>>> import numpy as np
>>> from numpy import linalg as LA
>>> np.set_printoptions(suppress=True, linewidth=140)
>>> W0 = np.array([[2.0, -2.0, -3.0, -1.0],
...     [1.0, 0.0, 2.0, 3.0],
...     [-2.0, -1.0, 0.0, 1.0],
...     [0.0, 0.0, 0.0, 2.0]])
>>> print(W0.reshape(2, -1))
[[ 2. -2. -3. -1.  1.  0.  2.  3.]
 [-2. -1.  0.  1.  0.  0.  0.  2.]]
>>> t3 = W0.reshape(4, 2, -1)
>>> print(t3[:, 0])
[[ 2. -2.]
 [ 1.  0.]
 [-2. -1.]
 [ 0.  0.]]
>>> print(t3.transpose(1, 0, 2))
[[[ 2. -2.]
  [ 1.  0.]
  [-2. -1.]
  [ 0.  0.]]

 [[-3. -1.]
  [ 2.  3.]
  [ 0.  1.]
  [ 0.  2.]]]
>>> print(np.einsum("ihd,ihd->ih", t3, t3))
[[ 8. 10.]
 [ 1. 13.]
 [ 5.  1.]
 [ 0.  4.]]
>>> print(np.einsum("ihd,jhd->hij", t3, t3).shape)
(2, 4, 4)
>>> ang = np.radians(60)
>>> Rm = np.eye(4)
>>> Rm[3, 3] = Rm[1, 1] = np.cos(ang)
>>> Rm[3, 1], Rm[1, 3] = -np.sin(ang), np.sin(ang)
>>> print(Rm.round(2))
[[ 1.    0.    0.    0.  ]
 [ 0.    0.5   0.    0.87]
 [ 0.    0.    1.    0.  ]
 [ 0.   -0.87  0.    0.5 ]]
>>> B = W0 @ Rm.T
>>> print(np.allclose(W0 @ W0.T, B @ B.T))
True
>>> print(np.allclose(LA.norm(W0, axis=1), LA.norm(B, axis=1)))
True
>>> rng = np.random.default_rng(899)
>>> labels = rng.permutation(4)
>>> print(labels)
[2 0 3 1]
>>> B = Rm[labels][:, labels]
>>> print(np.allclose(B, Rm))
False
>>> print(round(LA.det(B), 2), round(LA.det(Rm[labels]), 2))
1.0 -1.0
>>> print(np.round(np.sort(np.abs(LA.eigvals(B))), 2))
[1. 1. 1. 1.]
>>> data = np.load("sample5.npy")
>>> print(data)
[[4 0 0 0]
 [0 0 3 0]
 [0 0 0 2]
 [0 3 0 0]]
>>> # 2 groups of indices that never mix
>>> print(np.round(LA.norm(data, axis=0), 2))
[4. 3. 3. 2.]
>>> B = LA.inv(data)
>>> print((np.abs(B) > 1e-9).astype(int))
[[1 0 0 0]
 [0 0 0 1]
 [0 1 0 0]
 [0 0 1 0]]
>>> print(np.allclose(B, data.T))
False
>>> print(np.round(LA.cond(data), 2))
2.0
>>> P = np.triu(np.array([[1, -2, 2, 0], [-2, -2, 0, -1], [1, 2, 1, -2], [-2, 2, 2, 2]]), 1) + np.eye(4)
>>> B = P @ data @ LA.inv(P)
>>> print(LA.matrix_rank(B))
4
>>> print(np.round(np.poly(B), 2) + 0)
[  1.  -4.   0. -18.  72.]
>>> arr = np.loadtxt("dump.csv", delimiter=",")
>>> print(arr)
[[0. 0. 0. 1.]
 [0. 1. 0. 0.]
 [0. 0. 1. 0.]
 [1. 0. 0. 0.]]
>>> # symmetric
>>> print([round(float(LA.det(arr[:i, :i])), 2) + 0 for i in range(1, 5)])
[0.0, 0.0, 0.0, -1.0]
>>> w1 = np.array([[0, -3, 2, -1, 1],
...     [1, 3, -1, 2, -3],
...     [3, -3, 1, 1, 3],
...     [-1, 2, 0, -3, -3]])
>>> c = np.array([2, 0, 0, 0, 0])
>>> H = np.maximum(W0 @ w1 + c, 0)
>>> print(H)
[[0. 0. 3. 0. 2.]
 [5. 0. 4. 0. 0.]
 [0. 5. 0. 0. 0.]
 [0. 4. 0. 0. 0.]]
>>> print((H > 0).astype(int))
[[0 0 1 0 1]
 [1 0 1 0 0]
 [0 1 0 0 0]
 [0 1 0 0 0]]
>>> print(LA.matrix_rank(H))
3
>>> W2 = np.array([[8, 7, 4], [2, 8, 0], [6, 0, 1], [2, 9, 3], [3, 1, 8]])
>>> print(H @ W2)
[[24.  2. 19.]
 [64. 35. 24.]
 [10. 40.  0.]
 [ 8. 32.  0.]]
>>> print((H @ W2).round(6).argmax(axis=1))
[0 0 1 1]
>>> print(w1 @ W2)
[[  7 -32   7]
 [  3  46 -15]
 [ 35   9  40]
 [-19 -21 -37]]
